$ python -q
>>> import numpy as np
>>> np.set_printoptions(suppress=True, linewidth=120)
>>> J = np.load("arr.npy")
>>> J
array([[1.   , 0.5  , 0.25 , 0.125, 0.062],
       [0.5  , 1.   , 0.5  , 0.25 , 0.125],
       [0.25 , 0.5  , 1.   , 0.5  , 0.25 ],
       [0.125, 0.25 , 0.5  , 1.   , 0.5  ],
       [0.062, 0.125, 0.25 , 0.5  , 1.   ]])
>>> x0 = np.ones(5)
>>> for _ in range(4):
...     x0 = J @ x0
...     x0 /= np.linalg.norm(x0)
...     print(round(x0 @ J @ x0, 3))
... 
2.258
2.261
2.262
2.262
>>> x0.round(3)
array([0.361, 0.482, 0.524, 0.482, 0.361])
>>> Lm = np.linalg.cholesky(J)
>>> np.round(Lm @ Lm.T, 3)
array([[1.   , 0.5  , 0.25 , 0.125, 0.062],
       [0.5  , 1.   , 0.5  , 0.25 , 0.125],
       [0.25 , 0.5  , 1.   , 0.5  , 0.25 ],
       [0.125, 0.25 , 0.5  , 1.   , 0.5  ],
       [0.062, 0.125, 0.25 , 0.5  , 1.   ]])
>>> J / np.sqrt(np.outer(np.diag(J), np.diag(J)))
array([[1.   , 0.5  , 0.25 , 0.125, 0.062],
       [0.5  , 1.   , 0.5  , 0.25 , 0.125],
       [0.25 , 0.5  , 1.   , 0.5  , 0.25 ],
       [0.125, 0.25 , 0.5  , 1.   , 0.5  ],
       [0.062, 0.125, 0.25 , 0.5  , 1.   ]])
>>> rng = np.random.default_rng(66412)
>>> z = rng.permutation(5)
>>> z
array([0, 4, 2, 1, 3])
>>> other = J[z][:, z]
>>> np.diag(other)
array([1., 1., 1., 1., 1.])
>>> ang = np.radians(72)
>>> r_ = np.eye(5)
>>> r_[0, 0] = r_[4, 4] = np.cos(ang)
>>> r_[0, 4], r_[4, 0] = -np.sin(ang), np.sin(ang)
>>> r_.round(3)
array([[ 0.309,  0.   ,  0.   ,  0.   , -0.951],
       [ 0.   ,  1.   ,  0.   ,  0.   ,  0.   ],
       [ 0.   ,  0.   ,  1.   ,  0.   ,  0.   ],
       [ 0.   ,  0.   ,  0.   ,  1.   ,  0.   ],
       [ 0.951,  0.   ,  0.   ,  0.   ,  0.309]])
>>> other = J @ r_.T
>>> round(np.linalg.det(r_), 3), round(float(np.trace(r_)), 3)
(np.float64(1.0), 3.618)
>>> np.allclose(np.linalg.norm(J, axis=1), np.linalg.norm(other, axis=1))
True
>>> np.allclose(J @ J.T, other @ other.T)
True
